$ python3 -q
>>> import numpy as np
>>> np.set_printoptions(precision=3, suppress=True, linewidth=200)
>>> tidy = lambda a: np.round(a, 3) + 0
>>> data = np.load("a.npy")
>>> data
array([[ 2,  0,  0,  0,  0,  0,  0,  0],
       [ 0,  0,  0,  0,  0,  3,  0,  0],
       [ 0,  0,  0,  0,  0,  0,  0, -1],
       [ 0,  0,  0,  0,  0,  0,  0,  0],
       [ 0,  2,  0,  0,  0,  0,  0,  0],
       [ 0,  0, -2,  0,  0,  0,  0,  0],
       [ 0,  0,  0,  1,  0,  0,  0,  0],
       [ 0,  0,  0,  0,  0,  0,  2,  0]])
>>> rank = np.linalg.matrix_rank(data)
>>> rank
np.int64(7)
>>> N = np.linalg.svd(data)[2][rank:].T
>>> [int(np.linalg.matrix_rank(np.delete(data, i, axis=0))) for i in range(8)]
[6, 6, 6, 7, 6, 6, 6, 6]
>>> N @ N.T
array([[0., 0., 0., 0., 0., 0., 0., 0.],
       [0., 0., 0., 0., 0., 0., 0., 0.],
       [0., 0., 0., 0., 0., 0., 0., 0.],
       [0., 0., 0., 0., 0., 0., 0., 0.],
       [0., 0., 0., 0., 1., 0., 0., 0.],
       [0., 0., 0., 0., 0., 0., 0., 0.],
       [0., 0., 0., 0., 0., 0., 0., 0.],
       [0., 0., 0., 0., 0., 0., 0., 0.]])
>>> np.linalg.matrix_rank(data.T @ data), np.linalg.matrix_rank(data @ data.T)
(np.int64(7), np.int64(7))
>>> N[:, 0] / N[np.abs(N[:, 0]).round(6).argmax(), 0]
array([0., 0., 0., 0., 1., 0., 0., 0.])
>>> np.allclose(data @ N, 0)
True
>>> data @ N
array([[0.],
       [0.],
       [0.],
       [0.],
       [0.],
       [0.],
       [0.],
       [0.]])
>>> N.shape
(8, 1)
>>> gram = data.T @ data
>>> np.trace(gram), (data ** 2).sum()
(np.int64(27), np.int64(27))
>>> tidy(np.linalg.svd(data, compute_uv=False) ** 2)
array([9., 4., 4., 4., 4., 1., 1., 0.])
>>> def softmax(z):
...     e = np.exp(z - z.max(axis=-1, keepdims=True))
...     return e / e.sum(axis=-1, keepdims=True)
... 
>>> tidy(softmax(data[0]))
array([0.514, 0.069, 0.069, 0.069, 0.069, 0.069, 0.069, 0.069])
>>> tidy(softmax(data).sum(axis=1))
array([1., 1., 1., 1., 1., 1., 1., 1.])
>>> tidy(softmax(data[0] + 3))
array([0.514, 0.069, 0.069, 0.069, 0.069, 0.069, 0.069, 0.069])
>>> att = data @ data.T / np.sqrt(8)
>>> tidy(softmax(att))
array([[0.37 , 0.09 , 0.09 , 0.09 , 0.09 , 0.09 , 0.09 , 0.09 ],
       [0.032, 0.775, 0.032, 0.032, 0.032, 0.032, 0.032, 0.032],
       [0.119, 0.119, 0.169, 0.119, 0.119, 0.119, 0.119, 0.119],
       [0.125, 0.125, 0.125, 0.125, 0.125, 0.125, 0.125, 0.125],
       [0.09 , 0.09 , 0.09 , 0.09 , 0.37 , 0.09 , 0.09 , 0.09 ],
       [0.09 , 0.09 , 0.09 , 0.09 , 0.09 , 0.37 , 0.09 , 0.09 ],
       [0.119, 0.119, 0.119, 0.119, 0.119, 0.119, 0.169, 0.119],
       [0.09 , 0.09 , 0.09 , 0.09 , 0.09 , 0.09 , 0.09 , 0.37 ]])
>>> softmax(att).round(6).argmax(axis=1)
array([0, 1, 2, 0, 4, 5, 6, 7])
>>> tidy(np.linalg.pinv(data))
array([[ 0.5  ,  0.   ,  0.   ,  0.   ,  0.   ,  0.   ,  0.   ,  0.   ],
       [ 0.   ,  0.   ,  0.   ,  0.   ,  0.5  ,  0.   ,  0.   ,  0.   ],
       [ 0.   ,  0.   ,  0.   ,  0.   ,  0.   , -0.5  ,  0.   ,  0.   ],
       [ 0.   ,  0.   ,  0.   ,  0.   ,  0.   ,  0.   ,  1.   ,  0.   ],
       [ 0.   ,  0.   ,  0.   ,  0.   ,  0.   ,  0.   ,  0.   ,  0.   ],
       [ 0.   ,  0.333,  0.   ,  0.   ,  0.   ,  0.   ,  0.   ,  0.   ],
       [ 0.   ,  0.   ,  0.   ,  0.   ,  0.   ,  0.   ,  0.   ,  0.5  ],
       [ 0.   ,  0.   , -1.   ,  0.   ,  0.   ,  0.   ,  0.   ,  0.   ]])
>>> tidy(np.linalg.svd(data, compute_uv=False))
array([3., 2., 2., 2., 2., 1., 1., 0.])
>>> tidy(np.linalg.norm(data, axis=0))
array([2., 2., 2., 1., 0., 3., 2., 1.])
>>> m1 = np.load("mat.npy")
>>> m1
array([[ 0.7,  0. ,  0.9,  0.4, -0.9, -1.5,  1.5, -0.2,  0.4, -0.4,  0.5,  0.7],
       [ 0. , -0.8,  0.8,  0.4, -2.6,  0.4,  1.2, -0.3,  0.5, -1.7, -2. , -0.3],
       [ 1. ,  1. ,  0.9,  0. ,  0.2, -2.2,  0. , -0.1,  0.3,  0.5, -5. ,  0. ],
       [-1.8,  0.6, -0.8, -0.6, -1.2,  1. ,  1.5,  0.5,  0.6, -1.8,  7.5,  2.1],
       [-1.1,  1. , -1.4, -0.3,  0.1, -1.5, -1.2,  1.5,  0.2,  0.3, -1.5,  0.8],
       [ 1.3, -0.1, -1. ,  1.7,  0.5, -0.2,  0.5,  1.5,  1.2,  0.3, -3. ,  0.7],
       [-0.3,  0.6,  2. , -0.1,  1.4,  0.9, -1.1, -0.1, -0.3,  0.2, -6.5,  0.1],
       [-0.7, -0.8,  0.7,  0.2, -1.8, -2.1,  0.7,  0.1, -0.6, -1. , -5.5,  0.2],
       [-0.8, -1.6, -1.4, -1.6,  1.3,  0.3, -0.1,  0.7,  0.4,  1. , 10. , -0.8],
       [-1.9, -0.6, -2.3,  0.5,  0.4,  0. , -0.2,  0.5,  0.2,  0.5,  3. ,  0.5],
       [-0.1,  0.4,  1. , -1.4, -0.3, -0.1, -0.1,  1.9, -0.2,  0.6,  0. , -0.3],
       [-1.1, -0.7,  1.2, -1.3, -1. ,  1. , -1. , -0.5,  1.7,  0.4, -3.5,  0.3],
       [-3. , -0.4,  0.5, -0.3, -0.7,  0.5, -0.1,  0.7, -1.6, -2.5,  3.5, -0.4],
       [-0.7, -0.2,  0.4, -1.2, -1.4, -0.7,  1.6,  0.2, -1.5, -0.1, -9. , -0.6],
       [ 1.2, -1.2,  0.1,  0.6, -0.6,  0.4, -0.4, -0.8, -0.6,  2.5,  6.5,  0.8]])
>>> tidy(np.linalg.norm(m1[12] - m1[1]))
np.float64(7.167)
>>> tidy(np.linalg.norm(m1, 1)), tidy(np.linalg.norm(m1, np.inf))
(np.float64(67.0), np.float64(20.0))
>>> tidy(np.linalg.norm(m1[12], 1)), tidy(np.linalg.norm(m1[12], np.inf))
(np.float64(14.2), np.float64(3.5))
>>> tidy(np.linalg.norm(m1, "nuc"))
np.float64(58.092)
>>> rng = np.random.default_rng(235)
>>> B = m1 + rng.integers(-2, 3, (15, 1)) @ rng.integers(-2, 3, (1, 12))
>>> tidy(B)
array([[-0.3, -1. ,  1.9, -1.6,  0.1, -3.5,  2.5, -1.2,  0.4,  1.6,  2.5,  0.7],
       [ 0. , -0.8,  0.8,  0.4, -2.6,  0.4,  1.2, -0.3,  0.5, -1.7, -2. , -0.3],
       [-1. , -1. ,  2.9, -4. ,  2.2, -6.2,  2. , -2.1,  0.3,  4.5, -1. ,  0. ],
       [ 0.2,  2.6, -2.8,  3.4, -3.2,  5. , -0.5,  2.5,  0.6, -5.8,  3.5,  2.1],
       [-0.1,  2. , -2.4,  1.7, -0.9,  0.5, -2.2,  2.5,  0.2, -1.7, -3.5,  0.8],
       [ 3.3,  1.9, -3. ,  5.7, -1.5,  3.8, -1.5,  3.5,  1.2, -3.7, -7. ,  0.7],
       [-1.3, -0.4,  3. , -2.1,  2.4, -1.1, -0.1, -1.1, -0.3,  2.2, -4.5,  0.1],
       [ 1.3,  1.2, -1.3,  4.2, -3.8,  1.9, -1.3,  2.1, -0.6, -5. , -9.5,  0.2],
       [-0.8, -1.6, -1.4, -1.6,  1.3,  0.3, -0.1,  0.7,  0.4,  1. , 10. , -0.8],
       [-3.9, -2.6, -0.3, -3.5,  2.4, -4. ,  1.8, -1.5,  0.2,  4.5,  7. ,  0.5],
       [ 0.9,  1.4,  0. ,  0.6, -1.3,  1.9, -1.1,  2.9, -0.2, -1.4, -2. , -0.3],
       [-0.1,  0.3,  0.2,  0.7, -2. ,  3. , -2. ,  0.5,  1.7, -1.6, -5.5,  0.3],
       [-4. , -1.4,  1.5, -2.3,  0.3, -1.5,  0.9, -0.3, -1.6, -0.5,  5.5, -0.4],
       [-2.7, -2.2,  2.4, -5.2,  0.6, -4.7,  3.6, -1.8, -1.5,  3.9, -5. , -0.6],
       [ 2.2, -0.2, -0.9,  2.6, -1.6,  2.4, -1.4,  0.2, -0.6,  0.5,  4.5,  0.8]])
>>> np.linalg.matrix_rank(B - m1, tol=1e-8)
np.int64(1)
>>> tidy(np.linalg.svd(B - m1, compute_uv=False))
array([26.115,  0.   ,  0.   ,  0.   ,  0.   ,  0.   ,  0.   ,  0.   ,  0.   ,  0.   ,  0.   ,  0.   ])
>>> r0, v = m1[1], m1[4]
>>> r0 @ r0
np.float64(17.12)
>>> p = (r0 @ v) / (r0 @ r0) * r0
>>> tidy((v - p) @ r0)
np.float64(0.0)
>>> np.linalg.matrix_rank(np.outer(r0, v))
np.int64(1)
>>> lab = rng.permutation(12)
>>> B = m1[:, lab] * rng.choice([-1, 1], 12)
>>> B
array([[-0.4, -1.5, -0.7,  0. , -1.5,  0.4, -0.7, -0.4,  0.9, -0.2,  0.9,  0.5],
       [-1.7,  0.4, -0. , -0.8, -1.2,  0.5,  0.3, -0.4,  2.6, -0.3,  0.8, -2. ],
       [ 0.5, -2.2, -1. ,  1. , -0. ,  0.3, -0. , -0. , -0.2, -0.1,  0.9, -5. ],
       [-1.8,  1. ,  1.8,  0.6, -1.5,  0.6, -2.1,  0.6,  1.2,  0.5, -0.8,  7.5],
       [ 0.3, -1.5,  1.1,  1. ,  1.2,  0.2, -0.8,  0.3, -0.1,  1.5, -1.4, -1.5],
       [ 0.3, -0.2, -1.3, -0.1, -0.5,  1.2, -0.7, -1.7, -0.5,  1.5, -1. , -3. ],
       [ 0.2,  0.9,  0.3,  0.6,  1.1, -0.3, -0.1,  0.1, -1.4, -0.1,  2. , -6.5],
       [-1. , -2.1,  0.7, -0.8, -0.7, -0.6, -0.2, -0.2,  1.8,  0.1,  0.7, -5.5],
       [ 1. ,  0.3,  0.8, -1.6,  0.1,  0.4,  0.8,  1.6, -1.3,  0.7, -1.4, 10. ],
       [ 0.5,  0. ,  1.9, -0.6,  0.2,  0.2, -0.5, -0.5, -0.4,  0.5, -2.3,  3. ],
       [ 0.6, -0.1,  0.1,  0.4,  0.1, -0.2,  0.3,  1.4,  0.3,  1.9,  1. ,  0. ],
       [ 0.4,  1. ,  1.1, -0.7,  1. ,  1.7, -0.3,  1.3,  1. , -0.5,  1.2, -3.5],
       [-2.5,  0.5,  3. , -0.4,  0.1, -1.6,  0.4,  0.3,  0.7,  0.7,  0.5,  3.5],
       [-0.1, -0.7,  0.7, -0.2, -1.6, -1.5,  0.6,  1.2,  1.4,  0.2,  0.4, -9. ],
       [ 2.5,  0.4, -1.2, -1.2,  0.4, -0.6, -0.8, -0.6,  0.6, -0.8,  0.1,  6.5]])
>>> U, _, Vt = np.linalg.svd(m1.T @ B)
>>> tidy(np.linalg.lstsq(m1, B)[0])
array([[ 0.,  0., -1.,  0.,  0.,  0.,  0.,  0.,  0.,  0.,  0.,  0.],
       [ 0.,  0.,  0.,  1.,  0.,  0.,  0.,  0.,  0.,  0.,  0.,  0.],
       [ 0.,  0.,  0.,  0.,  0.,  0.,  0.,  0.,  0.,  0.,  1.,  0.],
       [ 0.,  0.,  0.,  0.,  0.,  0.,  0., -1.,  0.,  0.,  0.,  0.],
       [ 0.,  0.,  0.,  0.,  0.,  0.,  0.,  0., -1.,  0.,  0.,  0.],
       [ 0.,  1.,  0.,  0.,  0.,  0.,  0.,  0.,  0.,  0.,  0.,  0.],
       [ 0.,  0.,  0.,  0., -1.,  0.,  0.,  0.,  0.,  0.,  0.,  0.],
       [ 0.,  0.,  0.,  0.,  0.,  0.,  0.,  0.,  0.,  1.,  0.,  0.],
       [ 0.,  0.,  0.,  0.,  0.,  1.,  0.,  0.,  0.,  0.,  0.,  0.],
       [ 1.,  0.,  0.,  0.,  0.,  0.,  0.,  0.,  0.,  0.,  0.,  0.],
       [ 0.,  0.,  0.,  0.,  0.,  0.,  0.,  0.,  0.,  0.,  0.,  1.],
       [ 0.,  0.,  0.,  0.,  0.,  0., -1.,  0.,  0.,  0.,  0.,  0.]])
>>> T = np.stack([m1, 4 * m1, m1[::-1]])
>>> T.shape
(3, 15, 12)
>>> np.linalg.matrix_rank(T)
array([12, 12, 12])
>>> tidy(np.einsum("bij,cij->bc", T, T))
array([[ 595.7 , 2382.8 , -141.14],
       [2382.8 , 9531.2 , -564.56],
       [-141.14, -564.56,  595.7 ]])
